$ python3 -q
>>> import numpy as np
>>> np.set_printoptions(suppress=True, linewidth=140)
>>> F = np.array([[9.0, -2.0, 0.0], [-2.0, 3.0, -2.0], [0.0, -2.0, 0.0]])
>>> F
array([[ 9., -2.,  0.],
       [-2.,  3., -2.],
       [ 0., -2.,  0.]])
>>> # symmetric, so the eigenvalues are real
>>> evals, evecs = np.linalg.eigh(F)
>>> x0 = np.array([2, -4, -3])
>>> x0 @ F @ x0
np.float64(68.0)
>>> np.abs(F).sum(axis=1).max(), round(float(np.abs(evals).max()), 2)
(np.float64(11.0), 9.64)
>>> (np.sign(evecs[:, -1].round(6)) == np.sign(evecs[0, -1].round(6))).astype(int)
array([1, 0, 1])
>>> round(np.linalg.eigvalsh(F).min(), 2)
np.float64(-1.08)
>>> left, sigma, vt = np.linalg.svd(F, full_matrices=False)
>>> np.round(vt @ vt.T, 2) + 0
array([[1., 0., 0.],
       [0., 1., 0.],
       [0., 0., 1.]])
>>> np.allclose(left * sigma @ vt, F)
True
>>> mat = np.array([[-3, 0, -3], [4, 7, 4], [-3, 0, -3], [4, 7, 4]])
>>> u = np.array([-1, 2, 3])
>>> np.convolve(mat[1], u)
array([-4,  1, 22, 29, 12])
>>> np.correlate(mat[1], mat[0], "full")
array([-12, -21, -24, -21, -12])
>>> rank = np.linalg.matrix_rank(mat)
>>> rank
np.int64(2)
>>> ns = np.linalg.svd(mat)[2][rank:].T
>>> [int(np.linalg.matrix_rank(mat[:, :j + 1])) for j in range(3)]
[1, 2, 2]
>>> [int(np.linalg.matrix_rank(np.delete(mat, i, axis=0))) for i in range(4)]
[2, 2, 2, 2]
>>> np.linalg.matrix_rank(mat.T @ mat), np.linalg.matrix_rank(mat @ mat.T)
(np.int64(2), np.int64(2))
>>> m1 = np.load("dump.npy")
>>> m1.round(2)
array([[-0.72, -0.63, -0.29],
       [ 0.66, -0.75,  0.03],
       [-0.24, -0.17,  0.96]])
>>> rng = np.random.default_rng(67484)
>>> idx = rng.permutation(3)
>>> idx
array([0, 1, 2])
>>> B = m1[idx][:, idx]
>>> round(np.trace(B), 2)
np.float64(-0.51)
>>> np.round(np.diag(B), 2)
array([-0.72, -0.75,  0.96])
>>> B = np.linalg.inv(m1)
>>> round(np.linalg.det(m1) * np.linalg.det(B), 2)
np.float64(1.0)
>>> np.round(np.linalg.inv(B), 2)
array([[-0.72, -0.63, -0.29],
       [ 0.66, -0.75,  0.03],
       [-0.24, -0.17,  0.96]])
>>> np.allclose(B, m1.T)
True
>>> round(float(np.linalg.slogdet(m1)[0]), 2)
1.0
>>> B.round(2)
array([[-0.72,  0.66, -0.24],
       [-0.63, -0.75, -0.17],
       [-0.29,  0.03,  0.96]])
>>> O = m1.astype(float).copy()
>>> for j in range(3):
...     O[:, j] -= O[:, :j] @ (O[:, :j].T @ O[:, j])
...     O[:, j] /= np.linalg.norm(O[:, j])
... 
>>> np.round(O.T @ O, 2) + 0
array([[1., 0., 0.],
       [0., 1., 0.],
       [0., 0., 1.]])
>>> O.round(2)
array([[-0.72, -0.63, -0.29],
       [ 0.66, -0.75,  0.03],
       [-0.24, -0.17,  0.96]])
>>> M = np.load("sample5.npy")
>>> M
array([[  2.3 ,  11.44,  18.79],
       [  3.51,  12.68,  20.65],
       [  2.63,   6.85,   7.06],
       [ -0.44,  -1.07,  -0.56],
       [ -6.91, -11.73,  -8.69],
       [ -0.14,  -2.71,  -0.88],
       [ -5.02,   8.21,  27.75],
       [  3.88,  15.65,  26.13],
       [ -1.57,   0.14,   1.73],
       [ -2.02,  -5.41,  -5.61],
       [  0.8 ,  -8.95, -19.47],
       [  0.43,  -2.02,  -2.15],
       [ -0.73,  -2.98,  -2.78],
       [ -0.08,   2.61,   5.53],
       [ -0.98,   5.13,  14.89],
       [  3.01,   2.88,   3.14],
       [  1.44,   3.14,   4.3 ],
       [ -2.02,  -7.62, -14.98],
       [  1.84,  11.33,  18.5 ],
       [  4.35,   8.52,  11.67],
       [  1.8 ,   8.42,  12.3 ],
       [ -0.65,   2.88,   6.8 ],
       [ -4.17, -12.23, -15.61]])
>>> D = np.linalg.norm(M[:, None] - M[None], axis=-1)
>>> D[:5, :5].round(2)
array([[ 0.  ,  2.54, 12.6 , 23.2 , 37.11],
       [ 2.54,  0.  , 14.81, 25.58, 39.56],
       [12.6 , 14.81,  0.  , 11.41, 26.16],
       [23.2 , 25.58, 11.41,  0.  , 14.89],
       [37.11, 39.56, 26.16, 14.89,  0.  ]])
>>> D.shape
(23, 23)
>>> np.unravel_index(D.round(6).argmax(), D.shape)
(np.int64(7), np.int64(10))
>>> np.linalg.matrix_rank(D ** 2)
np.int64(5)
>>> idx = M[:, 1] > np.median(M[:, 1])
>>> u = M[idx].mean(axis=0) - M[~idx].mean(axis=0)
>>> u.round(2)
array([ 2.69, 12.69, 20.32])
>>> basis = M[[19, 1]].astype(float)
>>> for _ in range(6):
...     idx = np.linalg.norm(M[:, None] - basis, axis=-1).argmin(axis=1)
...     basis = np.array([M[idx == j].mean(axis=0) for j in range(2)])
... 
>>> idx
array([1, 1, 1, 0, 0, 0, 1, 1, 0, 0, 0, 0, 0, 0, 1, 0, 0, 0, 1, 1, 1, 0, 0])
>>> np.bincount(idx)
array([14,  9])
>>> blk = np.stack([M, -2 * M, M[::-1]])
>>> (blk @ M.T).shape
(3, 23, 23)
>>> np.linalg.matrix_rank(blk)
array([3, 3, 3])
>>> u = np.array([3, 0, 3])
>>> B = m1 + np.outer(u, np.eye(3)[2])
>>> B.round(2)
array([[-0.72, -0.63,  2.71],
       [ 0.66, -0.75,  0.03],
       [-0.24, -0.17,  3.96]])
>>> np.linalg.matrix_rank(B - m1)
np.int64(1)
>>> basis = 3 * np.array([[-0.8, 0.7, -0.4], [-0.9, -0.6, -0.9]])
>>> idx = rng.integers(0, 2, 21)
>>> arr = basis[idx] + rng.normal(size=(21, 3))
>>> arr.round(2)
array([[-1.3 ,  2.27, -0.38],
       [-2.83, -2.69, -5.29],
       [-2.04,  2.74,  1.  ],
       [-3.53,  1.94, -1.1 ],
       [-4.63, -1.79, -3.81],
       [-3.4 ,  2.28, -1.98],
       [-3.47,  2.93, -1.33],
       [-1.55, -2.3 , -1.52],
       [-2.26, -1.14, -1.48],
       [-4.86, -1.24, -2.64],
       [-2.44,  1.16, -1.63],
       [-2.41, -1.01, -2.86],
       [-1.52, -0.43, -2.81],
       [-3.28,  2.4 , -0.54],
       [-2.18,  0.01, -3.12],
       [-2.56,  4.59, -0.06],
       [-4.37, -2.81, -2.84],
       [-3.22,  2.05,  1.04],
       [-2.46, -0.91, -2.94],
       [-2.65, -1.1 , -2.47],
       [-3.42, -2.05, -4.55]])
>>> idx = rng.permutation(3)
>>> B = arr[:, idx] * rng.choice([-1, 1], 3)
>>> B.round(2)
array([[-1.3 ,  2.27, -0.38],
       [-2.83, -2.69, -5.29],
       [-2.04,  2.74,  1.  ],
       [-3.53,  1.94, -1.1 ],
       [-4.63, -1.79, -3.81],
       [-3.4 ,  2.28, -1.98],
       [-3.47,  2.93, -1.33],
       [-1.55, -2.3 , -1.52],
       [-2.26, -1.14, -1.48],
       [-4.86, -1.24, -2.64],
       [-2.44,  1.16, -1.63],
       [-2.41, -1.01, -2.86],
       [-1.52, -0.43, -2.81],
       [-3.28,  2.4 , -0.54],
       [-2.18,  0.01, -3.12],
       [-2.56,  4.59, -0.06],
       [-4.37, -2.81, -2.84],
       [-3.22,  2.05,  1.04],
       [-2.46, -0.91, -2.94],
       [-2.65, -1.1 , -2.47],
       [-3.42, -2.05, -4.55]])
>>> left, _, vt = np.linalg.svd(arr.T @ B)
>>> idx
array([0, 1, 2])
>>> np.round(np.linalg.lstsq(arr, B)[0], 2) + 0
array([[1., 0., 0.],
       [0., 1., 0.],
       [0., 0., 1.]])
>>> np.round(left @ vt, 2) + 0
array([[1., 0., 0.],
       [0., 1., 0.],
       [0., 0., 1.]])
